>>> import numpy as np
>>> import numpy.linalg as la
>>> np.set_printoptions(precision=1, suppress=True, linewidth=200)
>>> data = np.loadtxt("mat.csv", delimiter=",")
>>> print(data)
[[-0.3 -0.1  0.6  0.   0.   0.1 -0.2  0.  -0.1  0.2]
 [ 0.1 -0.2  0.4  0.4 -0.2  0.   0.3 -0.5  0.3 -0.1]
 [-0.3  0.2  0.5  0.5  0.3  0.6 -0.6  1.1 -1.6  0.5]
 [-0.5  1.8  1.3  0.7  1.9  1.1 -0.6  1.  -4.3  1.9]
 [-0.7  0.6  0.5  0.4  1.   0.7  0.2  0.4 -2.1  1.1]
 [ 0.   0.3 -0.1  0.   0.1 -0.3 -0.1  0.1  0.2  0.2]
 [-0.8  1.8  1.6  0.7  1.4  1.2 -0.8  1.3 -4.1  2.6]
 [-0.6  1.6  1.3  0.9  1.8  1.5 -0.9  0.9 -3.6  2.2]
 [-0.9  1.8  1.5  0.3  1.5  1.7 -0.8  1.3 -4.   2.2]
 [-0.1  0.1  0.3 -0.3  0.6  0.   0.2 -0.4  0.   0. ]
 [-0.3  1.1  0.   0.1  0.8  1.  -0.3  0.  -1.8  1.2]
 [ 0.1  0.1  0.1  0.1 -0.4  0.   0.   0.   0.7  0.4]
 [-0.6  1.4  1.3  0.5  1.4  1.5 -1.1  1.6 -4.1  2. ]
 [ 0.   0.1  0.1 -0.1  0.3  0.3 -0.1  0.2 -0.3 -0.7]
 [-1.2  1.8  1.   0.8  1.8  1.1  0.1  0.6 -4.1  2. ]
 [ 0.1 -0.5 -0.1  0.1 -0.1 -0.3 -0.4  0.7 -0.3 -0.2]
 [-0.5  0.4  0.6  0.4  1.2  0.2  0.2  0.8 -1.4  0.9]
 [-0.6  1.9  1.7  0.9  1.9  1.1 -0.8  1.4 -4.3  2.3]
 [ 0.4  0.4 -0.1 -0.4  0.4 -0.5  0.2  0.2 -0.1  0.3]
 [-0.4  0.7  1.   0.5  1.   0.6 -0.3  0.5 -2.2  0.6]
 [-0.1 -0.4  0.4 -0.4  0.4  0.1 -0.2 -0.5  0.2 -0.4]]
>>> ang = np.radians(120)
>>> Rm = np.eye(10)
>>> Rm[4, 4] = Rm[5, 5] = np.cos(ang)
>>> Rm[4, 5], Rm[5, 4] = -np.sin(ang), np.sin(ang)
>>> Rm
array([[ 1. ,  0. ,  0. ,  0. ,  0. ,  0. ,  0. ,  0. ,  0. ,  0. ],
       [ 0. ,  1. ,  0. ,  0. ,  0. ,  0. ,  0. ,  0. ,  0. ,  0. ],
       [ 0. ,  0. ,  1. ,  0. ,  0. ,  0. ,  0. ,  0. ,  0. ,  0. ],
       [ 0. ,  0. ,  0. ,  1. ,  0. ,  0. ,  0. ,  0. ,  0. ,  0. ],
       [ 0. ,  0. ,  0. ,  0. , -0.5, -0.9,  0. ,  0. ,  0. ,  0. ],
       [ 0. ,  0. ,  0. ,  0. ,  0.9, -0.5,  0. ,  0. ,  0. ,  0. ],
       [ 0. ,  0. ,  0. ,  0. ,  0. ,  0. ,  1. ,  0. ,  0. ,  0. ],
       [ 0. ,  0. ,  0. ,  0. ,  0. ,  0. ,  0. ,  1. ,  0. ,  0. ],
       [ 0. ,  0. ,  0. ,  0. ,  0. ,  0. ,  0. ,  0. ,  1. ,  0. ],
       [ 0. ,  0. ,  0. ,  0. ,  0. ,  0. ,  0. ,  0. ,  0. ,  1. ]])
>>> M2 = data @ Rm.T
>>> np.allclose(data @ data.T, M2 @ M2.T)
True
>>> print(np.abs(M2 - data).max(axis=0))
[0.  0.  0.  0.  4.  1.3 0.  0.  0.  0. ]
>>> np.allclose(la.norm(data, axis=1), la.norm(M2, axis=1))
True
>>> Xs = data - data.mean(axis=0)
>>> U, sig, vt = la.svd(Xs, full_matrices=False)
>>> print(np.round(Xs.mean(axis=0), 1) + 0)
[0. 0. 0. 0. 0. 0. 0. 0. 0. 0.]
>>> np.round(sig ** 2 / (sig ** 2).sum(), 1) + 0
array([0.9, 0. , 0. , 0. , 0. , 0. , 0. , 0. , 0. , 0. ])
>>> print(np.abs(vt[-1]))
[0.6 0.3 0.1 0.2 0.1 0.4 0.5 0.1 0.1 0.2]
>>> np.searchsorted(np.cumsum(sig ** 2) / (sig ** 2).sum(), 0.9) + 1
np.int64(1)
>>> z = data[:, 5] > np.median(data[:, 5])
>>> f = data[z].mean(axis=0) - data[~z].mean(axis=0)
>>> f
array([-0.6,  1.4,  0.8,  0.5,  1.2,  1.1, -0.5,  0.8, -3.2,  1.8])
>>> print(round((((data - data.mean(axis=0)) @ f > 0) == z).mean(), 1))
1.0
>>> Xs = (data - data.mean(axis=0)) / data.std(axis=0)
>>> print(np.argwhere(np.abs(Xs) > 2))
[[14  0]]
>>> Xs.std(axis=0)
array([1., 1., 1., 1., 1., 1., 1., 1., 1., 1.])
>>> b = la.lstsq(np.delete(Xs, 0, axis=1), Xs[:, 0])[0]
>>> round(1 - np.var(Xs[:, 0] - np.delete(Xs, 0, axis=1) @ b), 1)
np.float64(0.9)
>>> np.abs(b).argmax()
np.int64(7)
>>> P = data @ la.solve(data.T @ data, data.T)
>>> print(np.round(np.trace(P), 1))
10.0
>>> np.allclose(P @ P, P)
True
>>> F = np.loadtxt("x.csv", delimiter=",")
>>> print(F)
[[-0.9 -1.  -1.   0.7  1.  -1. ]
 [-1.  -1.   0.1 -0.6 -0.9 -1. ]
 [ 0.9  1.   0.7 -0.2  0.   0.9]
 [ 0.5 -1.  -0.8  0.8  0.6  1. ]
 [-0.9 -1.   0.5 -0.3 -0.9 -0.9]
 [ 0.   1.  -1.  -0.3  1.  -1. ]
 [ 0.9  1.   0.9 -0.2  0.   1. ]
 [-0.4 -1.   0.   0.4 -0.6  0.5]
 [-0.9 -1.  -0.5  0.2 -0.4 -0.8]
 [ 0.6  1.   1.  -0.7 -1.   0.9]
 [ 1.   1.   1.  -0.2 -0.9  1. ]
 [ 0.7  0.9  1.  -0.3 -1.   1. ]
 [-0.5 -0.6 -1.   0.3  1.  -1. ]
 [-0.9 -0.9 -0.4 -0.5 -0.3 -1. ]
 [ 0.4  1.   0.9 -0.5 -0.6  0.2]
 [-0.9  0.5 -0.9 -0.7  0.9 -1. ]
 [-0.5  1.   1.  -0.9 -1.  -0.8]
 [-0.6  0.3  0.5 -0.5 -0.5 -0.9]
 [ 0.  -0.9 -0.3  0.4  0.   0.6]
 [ 0.  -0.8 -1.   0.5  1.  -0.6]
 [-0.5 -0.7 -1.   0.2  0.9 -0.9]
 [ 0.4 -0.9  1.   0.3 -1.   1. ]
 [ 0.6  1.   1.  -0.7 -0.9  0.2]
 [ 0.3  0.   1.  -0.2 -1.   1. ]
 [ 0.3 -0.6 -0.1  0.4  0.   0.8]
 [-0.9 -0.9  0.7 -0.5 -0.9 -0.9]
 [-0.2 -0.6 -1.   0.5  1.  -1. ]
 [ 0.6 -0.9  0.9  0.5 -0.9  1. ]
 [ 1.   1.   1.  -0.5  0.3  1. ]
 [ 0.3  0.7 -0.4  0.   0.5  0. ]
 [ 0.6  1.  -1.  -0.2  1.  -1. ]
 [ 0.3  0.5 -0.5  0.1  0.6  0. ]
 [ 0.7  1.  -1.   0.2  1.  -1. ]
 [ 0.1 -0.2  0.8  0.  -0.8  0.7]]
>>> x0 = np.array([1, 1, 2, 0, -2, -3])
>>> y = F @ x0
>>> np.round(la.solve(F.T @ F, F.T @ y), 1) + 0
array([ 1.,  1.,  2.,  0., -2., -3.])
>>> print(np.round(la.lstsq(F, y)[0], 1) + 0)
[ 1.  1.  2.  0. -2. -3.]
>>> y
array([-2.9,  3. ,  0.6, -6.3,  3.6,  0. ,  0.7, -1.7,  0.3,  2.9,  2.8,  2.6, -2.1,  1. ,  3.8, -1. ,  6.9,  4.4, -3.3, -3. , -2.3,  0.5,  4.8,  1.3, -2.9,  4.1, -1.8,  0.3,  0.4, -0.8,  0.6, -1.4,
        0.7,  1. ])
>>> rng = np.random.default_rng(490131)
>>> y = y + 0.3 * rng.normal(size=34)
>>> y.round(1) + 0
array([-2.4,  2.3,  1. , -6.3,  3.7,  0.6,  0. , -1.6,  0.1,  2.8,  3.1,  2.7, -2.4,  0.7,  3.9, -1.3,  6.8,  4.3, -3.3, -2.6, -1.6,  0.2,  4.7,  1.2, -3. ,  4. , -1.8,  0.1,  0.2, -0.8,  0.8, -1. ,
        1. ,  1. ])
>>> b, *_ = la.lstsq(F, y)
>>> print(np.round(la.norm(y - F @ b), 1))
1.5
>>> [round(float(la.norm(la.solve(F.T @ F + lam * np.eye(6), F.T @ y))), 2) for lam in (0, 1, 10, 100)]
[4.55, 3.6, 2.18, 0.63]
>>> arr = np.load("block16.npy")
>>> arr
array([[1., 3., 0.],
       [3., 3., 3.],
       [0., 3., 2.]])
>>> # equal to its transpose
>>> q = arr.astype(float).copy()
>>> for j in range(3):
...     q[:, j] -= q[:, :j] @ (q[:, :j].T @ q[:, j])
...     q[:, j] /= la.norm(q[:, j])
... 
>>> np.round(q.T @ q, 1) + 0
array([[1., 0., 0.],
       [0., 1., 0.],
       [0., 0., 1.]])
>>> np.round(q.T @ arr, 1) + 0
array([[3.2, 3.8, 2.8],
       [0. , 3.5, 1.2],
       [0. , 0. , 1.9]])
>>> ev, V = la.eigh(arr)
>>> x0 = np.array([-2, 1, 0])
>>> print(la.eigvalsh(arr[1:, 1:]))
[-0.5  5.5]
>>> np.abs(arr).sum(axis=1).max(), round(np.abs(ev).max(), 1)
(np.float64(9.0), np.float64(6.6))
>>> V * np.abs(ev) @ V.T
array([[2.6, 1.4, 1.2],
       [1.4, 4.7, 1.8],
       [1.2, 1.8, 2.9]])
>>> x0 @ arr @ x0
np.float64(-5.0)
>>> V * np.maximum(ev, 0) @ V.T
array([[1.8, 2.2, 0.6],
       [2.2, 3.8, 2.4],
       [0.6, 2.4, 2.5]])
>>> round(la.eigvalsh(arr).min(), 1)
np.float64(-2.1)
>>> [round(float(la.det(arr[:i, :i])), 2) + 0 for i in range(1, 4)]
[1.0, -6.0, -21.0]
>>> print(np.all(la.eigvalsh(arr) > 0))
False
>>> W0 = np.load("arr.npy")
>>> W0
array([[ 1,  1,  1,  1,  1,  1,  1,  1],
       [ 1, -1, -1,  1, -1,  1,  1, -1],
       [ 1, -1, -1,  1,  1, -1, -1,  1],
       [ 1, -1,  1, -1,  1, -1,  1, -1],
       [ 1,  1, -1, -1,  1,  1, -1, -1],
       [ 1,  1, -1, -1, -1, -1,  1,  1],
       [ 1, -1,  1, -1, -1,  1, -1,  1],
       [ 1,  1,  1,  1, -1, -1, -1, -1]])
>>> ang = np.radians(135)
>>> Rm = np.eye(8)
>>> Rm[2, 2] = Rm[5, 5] = np.cos(ang)
>>> Rm[2, 5], Rm[5, 2] = -np.sin(ang), np.sin(ang)
>>> Rm
array([[ 1. ,  0. ,  0. ,  0. ,  0. ,  0. ,  0. ,  0. ],
       [ 0. ,  1. ,  0. ,  0. ,  0. ,  0. ,  0. ,  0. ],
       [ 0. ,  0. , -0.7,  0. ,  0. , -0.7,  0. ,  0. ],
       [ 0. ,  0. ,  0. ,  1. ,  0. ,  0. ,  0. ,  0. ],
       [ 0. ,  0. ,  0. ,  0. ,  1. ,  0. ,  0. ,  0. ],
       [ 0. ,  0. ,  0.7,  0. ,  0. , -0.7,  0. ,  0. ],
       [ 0. ,  0. ,  0. ,  0. ,  0. ,  0. ,  1. ,  0. ],
       [ 0. ,  0. ,  0. ,  0. ,  0. ,  0. ,  0. ,  1. ]])
>>> M2 = W0 @ Rm.T
>>> M2.round(1) + 0
array([[ 1. ,  1. , -1.4,  1. ,  1. ,  0. ,  1. ,  1. ],
       [ 1. , -1. ,  0. ,  1. , -1. , -1.4,  1. , -1. ],
       [ 1. , -1. ,  1.4,  1. ,  1. ,  0. , -1. ,  1. ],
       [ 1. , -1. ,  0. , -1. ,  1. ,  1.4,  1. , -1. ],
       [ 1. ,  1. ,  0. , -1. ,  1. , -1.4, -1. , -1. ],
       [ 1. ,  1. ,  1.4, -1. , -1. ,  0. ,  1. ,  1. ],
       [ 1. , -1. , -1.4, -1. , -1. ,  0. , -1. ,  1. ],
       [ 1. ,  1. ,  0. ,  1. , -1. ,  1.4, -1. , -1. ]])
>>> print(la.svd(W0, compute_uv=False), la.svd(M2, compute_uv=False))
[2.8 2.8 2.8 2.8 2.8 2.8 2.8 2.8] [2.8 2.8 2.8 2.8 2.8 2.8 2.8 2.8]
>>> M = np.load("layer4.npy")
>>> print(M)
[[1 0 0 0 0 0]
 [3 1 0 0 0 0]
 [1 1 1 0 0 0]
 [3 0 2 1 0 0]
 [0 2 1 2 1 0]
 [1 2 1 3 3 1]]
>>> np.sort(np.abs(la.eigvals(M)))
array([1., 1., 1., 1., 1., 1.])
>>> np.trace(M)
np.int64(6)
>>> np.allclose(M, M.T)
False
>>> M2 = np.c_[data[:, :5] @ np.array([[2, -1, 3, 2, 0],
...     [3, 2, -3, -1, -2],
...     [2, -1, 1, 0, 0],
...     [-1, 3, 3, -3, -1],
...     [1, -2, -3, 2, 3]]), np.array([-9, -2, -5, 1, 0, 2, 6, 3, 5, 2, 9, -8, -7, 2, -6, -3, 8, -3, -5, 6, 0])]
>>> M2.round(1) + 0
array([[  0.3,  -0.5,   0. ,  -0.5,   0.2,  -9. ],
       [ -0.2,   0.7,   3.1,  -1.2,  -0.6,  -2. ],
       [  0.8,   1.1,  -0.4,  -1.7,   0. ,  -5. ],
       [  8.2,   1.1,  -9.2,  -1.1,   1.4,   1. ],
       [  2. ,   0.6,  -5.2,  -1.2,   1.4,   0. ],
       [  0.8,   0.5,  -1.3,  -0.1,  -0.3,   2. ],
       [  7.7,   2.1,  -8.3,  -2.7,  -0.1,   6. ],
       [  7.1,   1.6,  -8. ,  -1.9,   1.3,   3. ],
       [  7.8,   0.9, -10.2,  -1.5,   0.6,   5. ],
       [  1.6,  -2.1,  -3. ,   1.8,   1.9,   2. ],
       [  3.4,   1.2,  -6.3,  -0.4,   0.1,   9. ],
       [  0.2,   1.1,   1.6,  -1. ,  -1.5,  -8. ],
       [  6.5,   0.8,  -7.4,  -1.3,   0.9,  -7. ],
       [  0.9,  -0.8,  -1.4,   0.8,   0.8,   2. ],
       [  6. ,   2.6, -11. ,  -3. ,   1. ,  -6. ],
       [ -1.7,  -0.5,   2.3,   0.2,   0.6,  -3. ],
       [  2.2,  -0.5,  -4.5,  -0.2,   2.4,   8. ],
       [  8.9,   1.6,  -8.8,  -2. ,   1. ,  -3. ],
       [  2.6,  -1.5,  -2.5,   2.4,   0.8,  -5. ],
       [  3.8,   0.3,  -3.8,  -1. ,   1.1,   6. ],
       [  0.2,  -3.1,  -1.1,   2.2,   2.4,   0. ]])
>>> np.round(la.norm(M2 - data @ la.lstsq(data, M2)[0], axis=0), 1) + 0
array([ 0. ,  0. ,  0. ,  0. ,  0. , 20.9])
>>> Xs = F - F.mean(axis=0)
>>> V = la.svd(Xs)[2][:3]
>>> M2 = Xs - Xs @ V.T @ V
>>> np.round(np.cov(Xs @ V.T, rowvar=False), 1) + 0
array([[1.8, 0. , 0. ],
       [0. , 0.9, 0. ],
       [0. , 0. , 0.6]])
>>> M2.std(axis=0)
array([0.2, 0.1, 0.1, 0.1, 0.1, 0.1])
>>> [int(la.matrix_rank(la.matrix_power(M, p))) for p in range(1, 7)]
[6, 6, 6, 6, 6, 6]
>>> np.prod(np.diag(M)), round(float(la.det(M)), 1)
(np.int64(1), 1.0)
>>> la.matrix_rank(M - M[0, 0] * np.eye(6))
np.int64(5)
>>> np.sort(la.eigvals(M))
array([1., 1., 1., 1., 1., 1.])
>>> la.cond(M) > 100
np.True_
>>> np.argsort(-la.norm(M, axis=0).round(6), kind="stable")[:3]
array([0, 3, 1])
>>> np.round(np.abs(la.svd(M)[2][-1]), 1) + 0
array([0. , 0.1, 0.1, 0.2, 0.5, 0.8])
>>> M2 = np.array([[-6, -4], [-7, 2]])
>>> cent = np.array([[-3, -2], [3, -2]])
>>> m1 = np.kron(M2, cent)
>>> m1
array([[ 18,  12,  12,   8],
       [-18,  12, -12,   8],
       [ 21,  14,  -6,  -4],
       [-21,  14,   6,  -4]])
>>> z = rng.permutation(6)
>>> M2 = M[:, z] * rng.choice([-1, 1], 6)
>>> print(M2)
[[ 0  1  0  0  0  0]
 [ 0  3  0  1  0  0]
 [ 1  1  0  1  0  0]
 [ 2  3 -1  0  0  0]
 [ 1  0 -2  2  0  1]
 [ 1  1 -3  2  1  3]]
>>> U, _, vt = la.svd(M.T @ M2)
>>> np.round(U @ vt, 1) + 0
array([[ 0.,  1.,  0.,  0.,  0.,  0.],
       [ 0.,  0.,  0.,  1.,  0.,  0.],
       [ 1.,  0.,  0.,  0.,  0.,  0.],
       [ 0.,  0., -1.,  0.,  0.,  0.],
       [ 0.,  0.,  0.,  0.,  0.,  1.],
       [ 0.,  0.,  0.,  0.,  1.,  0.]])
>>> np.round(la.lstsq(M, M2)[0], 1) + 0
array([[ 0.,  1.,  0.,  0.,  0.,  0.],
       [ 0.,  0.,  0.,  1.,  0.,  0.],
       [ 1.,  0.,  0.,  0.,  0.,  0.],
       [ 0.,  0., -1.,  0.,  0.,  0.],
       [ 0.,  0.,  0.,  0.,  0.,  1.],
       [ 0.,  0.,  0.,  0.,  1.,  0.]])
>>> f = np.array([-1, -1, 0, -2])
>>> M2 = m1 + np.outer(f, np.eye(4)[3])
>>> print(M2)
[[ 18.  12.  12.   7.]
 [-18.  12. -12.   7.]
 [ 21.  14.  -6.  -4.]
 [-21.  14.   6.  -6.]]
>>> print(la.matrix_rank(M2 - m1))
1
>>> la.matrix_rank(la.inv(M2) - la.inv(m1), tol=1e-8)
np.int64(1)
>>> feats = np.loadtxt("case2.csv", delimiter=",")
>>> feats
array([[-1.,  1.,  0.,  0.],
       [ 0., -1.,  1.,  0.],
       [ 0.,  0., -1.,  1.],
       [ 0.,  0.,  0., -1.]])
>>> # triangular
>>> f = np.array([0, 0, 1])
>>> np.polyval(f, feats[0])
array([1., 1., 1., 1.])
>>> round(float(la.det(2 * feats)), 1), round(float(la.det(feats)), 1)
(16.0, 1.0)
>>> np.poly(feats)
array([1., 4., 6., 4., 1.])
>>> round(float(la.det(feats.T)), 1)
1.0
>>> z = rng.permutation(4)
>>> M2 = m1[:, z] * rng.choice([-1, 1], 4)
>>> M2
array([[-12,   8,  12, -18],
       [-12,   8, -12,  18],
       [-14,  -4,  -6, -21],
       [-14,  -4,   6,  21]])
>>> U, _, vt = la.svd(m1.T @ M2)
>>> print(np.round(la.lstsq(m1, M2)[0], 1) + 0)
[[ 0.  0.  0. -1.]
 [-1.  0.  0.  0.]
 [ 0.  0.  1.  0.]
 [ 0.  1.  0.  0.]]
>>> print(z)
[1 3 2 0]
